$ python -q
>>> import numpy as np
>>> import numpy.linalg as la
>>> np.set_printoptions(precision=3, suppress=True, linewidth=160)
>>> E = np.loadtxt("w.csv", delimiter=",")
>>> E
array([[0., 1., 0., 0.],
       [1., 0., 0., 0.],
       [0., 0., 0., 1.],
       [0., 0., 1., 0.]])
>>> la.norm(E, axis=0)
array([1., 1., 1., 1.])
>>> E.T @ E
array([[1., 0., 0., 0.],
       [0., 1., 0., 0.],
       [0., 0., 1., 0.],
       [0., 0., 0., 1.]])
>>> E[:, 3] @ E[:, 2]
np.float64(0.0)
>>> E @ E
array([[1., 0., 0., 0.],
       [0., 1., 0., 0.],
       [0., 0., 1., 0.],
       [0., 0., 0., 1.]])
>>> np.argwhere(np.triu(E))
array([[0, 1],
       [2, 3]])
>>> Lm = np.diag(E.sum(axis=1)) - E
>>> Lm
array([[ 1., -1.,  0.,  0.],
       [-1.,  1.,  0.,  0.],
       [ 0.,  0.,  1., -1.],
       [ 0.,  0., -1.,  1.]])
>>> arr = np.loadtxt("test5.csv", delimiter=",")
>>> arr
array([[1.   , 0.2  , 0.04 , 0.008, 0.002, 0.   ],
       [0.2  , 1.   , 0.2  , 0.04 , 0.008, 0.002],
       [0.04 , 0.2  , 1.   , 0.2  , 0.04 , 0.008],
       [0.008, 0.04 , 0.2  , 1.   , 0.2  , 0.04 ],
       [0.002, 0.008, 0.04 , 0.2  , 1.   , 0.2  ],
       [0.   , 0.002, 0.008, 0.04 , 0.2  , 1.   ]])
>>> w, V = la.eigh(arr)
>>> x0 = np.array([0, -2, -5, 2, -5, 0])
>>> np.round(V * np.sqrt(w) @ V.T, 3) + 0
array([[0.995, 0.1  , 0.015, 0.002, 0.001, 0.   ],
       [0.1  , 0.99 , 0.099, 0.015, 0.002, 0.001],
       [0.015, 0.099, 0.99 , 0.099, 0.015, 0.002],
       [0.002, 0.015, 0.099, 0.99 , 0.099, 0.015],
       [0.001, 0.002, 0.015, 0.099, 0.99 , 0.1  ],
       [0.   , 0.001, 0.002, 0.015, 0.1  , 0.995]])
>>> np.round(V * np.abs(w) @ V.T, 3) + 0
array([[1.   , 0.2  , 0.04 , 0.008, 0.002, 0.   ],
       [0.2  , 1.   , 0.2  , 0.04 , 0.008, 0.002],
       [0.04 , 0.2  , 1.   , 0.2  , 0.04 , 0.008],
       [0.008, 0.04 , 0.2  , 1.   , 0.2  , 0.04 ],
       [0.002, 0.008, 0.04 , 0.2  , 1.   , 0.2  ],
       [0.   , 0.002, 0.008, 0.04 , 0.2  , 1.   ]])
>>> np.abs(arr).sum(axis=1).max(), round(float(np.abs(w).max()), 3)
(np.float64(1.488), 1.423)
>>> np.round(V * np.maximum(w, 0) @ V.T, 3) + 0
array([[1.   , 0.2  , 0.04 , 0.008, 0.002, 0.   ],
       [0.2  , 1.   , 0.2  , 0.04 , 0.008, 0.002],
       [0.04 , 0.2  , 1.   , 0.2  , 0.04 , 0.008],
       [0.008, 0.04 , 0.2  , 1.   , 0.2  , 0.04 ],
       [0.002, 0.008, 0.04 , 0.2  , 1.   , 0.2  ],
       [0.   , 0.002, 0.008, 0.04 , 0.2  , 1.   ]])
>>> x0 @ arr @ x0
np.float64(55.84)
>>> J = np.load("block0.npy")
>>> J
array([[ 0.855,  0.04 ,  0.759, -1.121],
       [ 0.04 ,  2.743,  0.685,  0.485],
       [ 0.759,  0.685,  0.828, -0.867],
       [-1.121,  0.485, -0.867,  1.574]])
>>> la.lstsq(J[:-1].T, J[-1])[2]
np.int32(2)
>>> np.abs(np.diag(la.qr(J)[1])) > 1e-9
array([ True,  True, False, False])
>>> J @ la.pinv(J) @ J
array([[ 0.855,  0.04 ,  0.759, -1.121],
       [ 0.04 ,  2.743,  0.685,  0.485],
       [ 0.759,  0.685,  0.828, -0.867],
       [-1.121,  0.485, -0.867,  1.574]])
>>> np.unique(J.round(6), axis=0).shape
(4, 4)
>>> np.allclose(J[:-1].T @ la.lstsq(J[:-1].T, J[-1])[0], J[-1])
True
>>> round(float(la.det(J[::-1])), 3)
0.0
>>> np.einsum("ii->", J)
np.float64(6.0)
>>> w, V = la.eigh(J)
>>> w.round(3) + 0
array([0., 0., 3., 3.])
>>> np.round(la.svd(J, compute_uv=False), 3) + 0
array([3., 3., 0., 0.])
>>> V @ np.diag(w) @ V.T
array([[ 0.855,  0.04 ,  0.759, -1.121],
       [ 0.04 ,  2.743,  0.685,  0.485],
       [ 0.759,  0.685,  0.828, -0.867],
       [-1.121,  0.485, -0.867,  1.574]])
>>> np.round(V.T @ V, 3) + 0
array([[1., 0., 0., 0.],
       [0., 1., 0., 0.],
       [0., 0., 1., 0.],
       [0., 0., 0., 1.]])
>>> np.unique(w.round(6) + 0, return_counts=True)[1]
array([2, 2])
>>> A = np.array([[1.7, 0.1, 0.0, -0.3, -0.1],
...     [-0.1, 0.0, -2.1, 0.0, 0.5],
...     [1.3, -1.1, 1.0, 0.0, 1.2]])
>>> Y = np.array([[3, 0], [2, 4]])
>>> cent = np.kron(Y, A)
>>> cent.shape
(6, 10)
>>> rng = np.random.default_rng(5394)
>>> Y = A + rng.integers(-2, 3, (3, 2)) @ rng.integers(-2, 3, (2, 5))
>>> Y
array([[ 3.7,  1.1,  2. , -2.3,  0.9],
       [-6.1,  1. , -6.1,  6. ,  1.5],
       [-4.7, -2.1, -4. ,  6. ,  0.2]])
>>> np.round(la.svd(Y - A, compute_uv=False), 3) + 0
array([14.021,  2.532,  0.   ])
>>> np.abs(Y - A).sum(axis=1)
array([ 8., 18., 19.])
>>> la.matrix_rank(Y - A, tol=1e-8)
np.int64(2)
>>> U, sig = la.svd(Y)
Traceback (most recent call last):
  File "<python-input-46>", line 1, in <module>
    U, sig = la.svd(Y)
    ^^^^^^
ValueError: too many values to unpack (expected 2)
>>> U, sig, Vh = la.svd(Y, full_matrices=False)
>>> np.allclose(U * sig @ Vh, Y)
True
>>> np.abs(U[:, 0]).round(6).argmax()
np.int64(1)
>>> sig / sig[0]
array([1.   , 0.203, 0.108])
>>> np.round(U.T @ Y @ Vh.T, 3) + 0
array([[14.361,  0.   ,  0.   ],
       [ 0.   ,  2.922,  0.   ],
       [ 0.   ,  0.   ,  1.558]])
>>> (sig > 1e-8).sum()
np.int64(3)
>>> sig
array([14.361,  2.922,  1.558])
>>> x0 = np.array([2, 3, 0, 0, 0])
>>> h = np.maximum(A @ x0, 0)
>>> np.maximum(A @ x0, 0) - np.maximum(-A @ x0, 0)
array([ 3.7, -0.2, -0.7])
>>> np.tanh(A @ x0)
array([ 0.999, -0.197, -0.604])
>>> np.maximum(A @ (3 * x0), 0)
array([11.1,  0. ,  0. ])
